>>> import numpy as np
>>> np.set_printoptions(precision=3, suppress=True, linewidth=100)
>>> def rnd(a):
...     return np.round(a, 3) + 0
... 
>>> J = np.loadtxt("test7.csv", delimiter=",")
>>> print(J)
[[ 1. -1. -2.]
 [-1.  1. -1.]
 [-2. -1.  1.]]
>>> # symmetric, so the eigenvalues are real
>>> Q = J.astype(float).copy()
>>> for j in range(3):
...     Q[:, j] -= Q[:, :j] @ (Q[:, :j].T @ Q[:, j])
...     Q[:, j] /= np.linalg.norm(Q[:, j])
... 
>>> print(rnd(Q))
[[ 0.408 -0.577 -0.707]
 [-0.408  0.577 -0.707]
 [-0.816 -0.577  0.   ]]
>>> vec = np.array([-2, -2, -2])
>>> target = J @ vec
>>> coef, lr = np.zeros(3), 1 / np.linalg.norm(J, 2) ** 2
>>> for i in range(12):
...     coef -= lr * J.T @ (J @ coef - target)
...     if i % 2 == 0: print(i, round(np.linalg.norm(J @ coef - target), 3))
... 
0 4.0
2 1.778
4 0.79
6 0.351
8 0.156
10 0.069
>>> print(rnd(coef))
[-1.985 -1.985 -1.985]
>>> print([round(float(np.linalg.det(J[:i, :i])), 2) + 0 for i in range(1, 4)])
[1.0, 0.0, -9.0]
>>> rng = np.random.default_rng(7)
>>> M2 = J + rng.integers(-2, 3, (3, 1)) @ rng.integers(-2, 3, (1, 3))
>>> print(M2)
[[ 5. -1.  0.]
 [ 1.  1.  0.]
 [ 0. -1.  2.]]
>>> print(np.linalg.matrix_rank(M2 - J, tol=1e-8))
1
>>> print(np.abs(M2 - J).sum(axis=1))
[6. 3. 3.]
>>> K = np.load("mat.npy")
>>> print(K)
[[0 2 1]
 [0 0 1]
 [0 0 0]]
>>> U, s = np.linalg.svd(K)
Traceback (most recent call last):
  File "<python-input-22>", line 1, in <module>
    U, s = np.linalg.svd(K)
    ^^^^
ValueError: too many values to unpack (expected 2)
>>> U, s, vt = np.linalg.svd(K, full_matrices=False)
>>> print(rnd(U.T @ K @ vt.T))
[[2.288 0.    0.   ]
 [0.    0.874 0.   ]
 [0.    0.    0.   ]]
>>> print(np.abs(U[:, 0]).round(6).argmax())
0
>>> print(rnd(s))
[2.288 0.874 0.   ]
>>> U, s, vt = np.linalg.svd(K)
>>> V = vt[:(s > 1e-8).sum()]
>>> vec = K[2] + 5 * K[0] + rng.integers(2) * np.eye(3)[1]
>>> print(vec)
[ 0. 11.  5.]
>>> print(np.linalg.matrix_rank(np.vstack([K, vec])))
2
>>> print(np.allclose(V.T @ V @ vec, vec))
True
>>> print(rnd(np.diag(V.T @ V)))
[0. 1. 1.]
>>> print(rnd(V.T @ V))
[[0. 0. 0.]
 [0. 1. 0.]
 [0. 0. 1.]]
>>> print(rnd(np.linalg.norm(vec - V.T @ V @ vec)))
0.0
>>> print([round(float(x), 3) for x in np.linalg.svd(K, compute_uv=False)[:3]])
[2.288, 0.874, 0.0]
>>> print(rnd(np.linalg.norm(K, 2) / np.linalg.norm(K)))
0.934
>>> r = np.linalg.matrix_rank(K)
>>> print(r)
2
>>> N = np.linalg.svd(K)[2][r:].T
>>> print(np.allclose(K @ N, 0))
True
>>> print(N @ N.T)
[[1. 0. 0.]
 [0. 0. 0.]
 [0. 0. 0.]]
>>> print(N.shape)
(3, 1)
>>> print(N[:, 0] / N[np.abs(N[:, 0]).round(6).argmax(), 0])
[ 1. -0. -0.]
>>> print([int(np.linalg.matrix_rank(np.delete(K, i, axis=0))) for i in range(3)])
[1, 1, 2]
>>> X = np.load("sample13.npy")
>>> print(X)
[[0 1 1]
 [1 0 1]
 [2 1 0]
 [1 1 1]]
>>> hat = X @ np.linalg.solve(X.T @ X, X.T)
>>> print(rnd(np.linalg.eigvalsh(hat)))
[0. 1. 1. 1.]
>>> print(rnd(np.trace(hat)))
3.0
>>> lab = rng.permutation(3)
>>> M2 = X[:, lab] * rng.choice([-1, 1], 3)
>>> print(M2)
[[ 0  1  1]
 [-1  1  0]
 [-2  0  1]
 [-1  1  1]]
>>> U, _, vt = np.linalg.svd(X.T @ M2)
>>> print(lab)
[0 2 1]
>>> vec = np.array([2, 1, 2])
>>> target = M2 @ vec
>>> coef, lr = np.zeros(3), 1 / np.linalg.norm(M2, 2) ** 2
>>> for i in range(300):
...     coef -= lr * M2.T @ (M2 @ coef - target)
...     if i % 50 == 0: print(i, round(np.linalg.norm(M2 @ coef - target), 3))
... 
0 3.064
50 0.016
100 0.0
150 0.0
200 0.0
250 0.0
>>> print(rnd(coef))
[2. 1. 2.]
>>> print(rnd(np.linalg.cond(M2)))
3.419
>>> M2 = np.array([[2, -2], [4, 0]])
>>> Z = np.array([[-1, -3, 1], [-3, -5, -6], [5, -5, -3]])
>>> M = np.kron(M2, Z)
>>> print(M)
[[ -2  -6   2   2   6  -2]
 [ -6 -10 -12   6  10  12]
 [ 10 -10  -6 -10  10   6]
 [ -4 -12   4   0   0   0]
 [-12 -20 -24   0   0   0]
 [ 20 -20 -12   0   0   0]]
>>> w1 = np.array([[0, 1, 2, 2, 1, 5],
...     [0, 4, 5, 4, 3, 5],
...     [5, 5, 1, 4, 5, 3],
...     [1, 5, 2, 4, 3, 1],
...     [0, 0, 2, 3, 4, 3],
...     [3, 1, 5, 2, 5, 3]])
>>> coef = np.array([2, -2, 1, 6, 2, -2])
>>> H = np.maximum(M @ w1 + coef, 0)
>>> print((H > 0).astype(int))
[[1 0 0 1 1 0]
 [0 0 1 0 1 0]
 [0 0 0 0 0 1]
 [1 0 0 0 0 0]
 [0 0 0 0 0 0]
 [0 0 0 0 0 0]]
>>> print(H)
[[ 8  0  0  8 12  0]
 [ 0  0 19  0 24  0]
 [ 0  0  0  0  0 18]
 [22  0  0  0  0  0]
 [ 0  0  0  0  0  0]
 [ 0  0  0  0  0  0]]
>>> print(rnd((H > 0).mean(axis=0)))
[0.333 0.    0.167 0.167 0.333 0.167]
>>> Z = np.array([[2, 2], [2, 2], [2, 0], [2, 1], [1, 2], [0, 2]])
>>> print(w1 @ Z)
[[11 16]
 [29 28]
 [35 40]
 [27 24]
 [14 17]
 [27 26]]
